$ python -q
>>> import numpy as np
>>> np.set_printoptions(precision=4, suppress=True, linewidth=140)
>>> m1 = np.diag(np.array([8, -5, -1, 6, 0, -9, 9, 3, -6, 9, 8]))
>>> m1
array([[ 8,  0,  0,  0,  0,  0,  0,  0,  0,  0,  0],
       [ 0, -5,  0,  0,  0,  0,  0,  0,  0,  0,  0],
       [ 0,  0, -1,  0,  0,  0,  0,  0,  0,  0,  0],
       [ 0,  0,  0,  6,  0,  0,  0,  0,  0,  0,  0],
       [ 0,  0,  0,  0,  0,  0,  0,  0,  0,  0,  0],
       [ 0,  0,  0,  0,  0, -9,  0,  0,  0,  0,  0],
       [ 0,  0,  0,  0,  0,  0,  9,  0,  0,  0,  0],
       [ 0,  0,  0,  0,  0,  0,  0,  3,  0,  0,  0],
       [ 0,  0,  0,  0,  0,  0,  0,  0, -6,  0,  0],
       [ 0,  0,  0,  0,  0,  0,  0,  0,  0,  9,  0],
       [ 0,  0,  0,  0,  0,  0,  0,  0,  0,  0,  8]])
>>> vals, V = np.linalg.eigh(m1)
>>> np.linalg.eigvalsh(m1 + -1 * np.eye(11))
array([-10.,  -7.,  -6.,  -2.,  -1.,   2.,   5.,   7.,   7.,   8.,   8.])
>>> V.T @ V
array([[1., 0., 0., 0., 0., 0., 0., 0., 0., 0., 0.],
       [0., 1., 0., 0., 0., 0., 0., 0., 0., 0., 0.],
       [0., 0., 1., 0., 0., 0., 0., 0., 0., 0., 0.],
       [0., 0., 0., 1., 0., 0., 0., 0., 0., 0., 0.],
       [0., 0., 0., 0., 1., 0., 0., 0., 0., 0., 0.],
       [0., 0., 0., 0., 0., 1., 0., 0., 0., 0., 0.],
       [0., 0., 0., 0., 0., 0., 1., 0., 0., 0., 0.],
       [0., 0., 0., 0., 0., 0., 0., 1., 0., 0., 0.],
       [0., 0., 0., 0., 0., 0., 0., 0., 1., 0., 0.],
       [0., 0., 0., 0., 0., 0., 0., 0., 0., 1., 0.],
       [0., 0., 0., 0., 0., 0., 0., 0., 0., 0., 1.]])
>>> V @ np.diag(vals) @ V.T
array([[ 8.,  0.,  0.,  0.,  0.,  0.,  0.,  0.,  0.,  0.,  0.],
       [ 0., -5.,  0.,  0.,  0.,  0.,  0.,  0.,  0.,  0.,  0.],
       [ 0.,  0., -1.,  0.,  0.,  0.,  0.,  0.,  0.,  0.,  0.],
       [ 0.,  0.,  0.,  6.,  0.,  0.,  0.,  0.,  0.,  0.,  0.],
       [ 0.,  0.,  0.,  0.,  0.,  0.,  0.,  0.,  0.,  0.,  0.],
       [ 0.,  0.,  0.,  0.,  0., -9.,  0.,  0.,  0.,  0.,  0.],
       [ 0.,  0.,  0.,  0.,  0.,  0.,  9.,  0.,  0.,  0.,  0.],
       [ 0.,  0.,  0.,  0.,  0.,  0.,  0.,  3.,  0.,  0.,  0.],
       [ 0.,  0.,  0.,  0.,  0.,  0.,  0.,  0., -6.,  0.,  0.],
       [ 0.,  0.,  0.,  0.,  0.,  0.,  0.,  0.,  0.,  9.,  0.],
       [ 0.,  0.,  0.,  0.,  0.,  0.,  0.,  0.,  0.,  0.,  8.]])
>>> np.linalg.svd(m1, compute_uv=False)
array([9., 9., 9., 8., 8., 6., 6., 5., 3., 1., 0.])
>>> vals
array([-9., -6., -5., -1.,  0.,  3.,  6.,  8.,  8.,  9.,  9.])
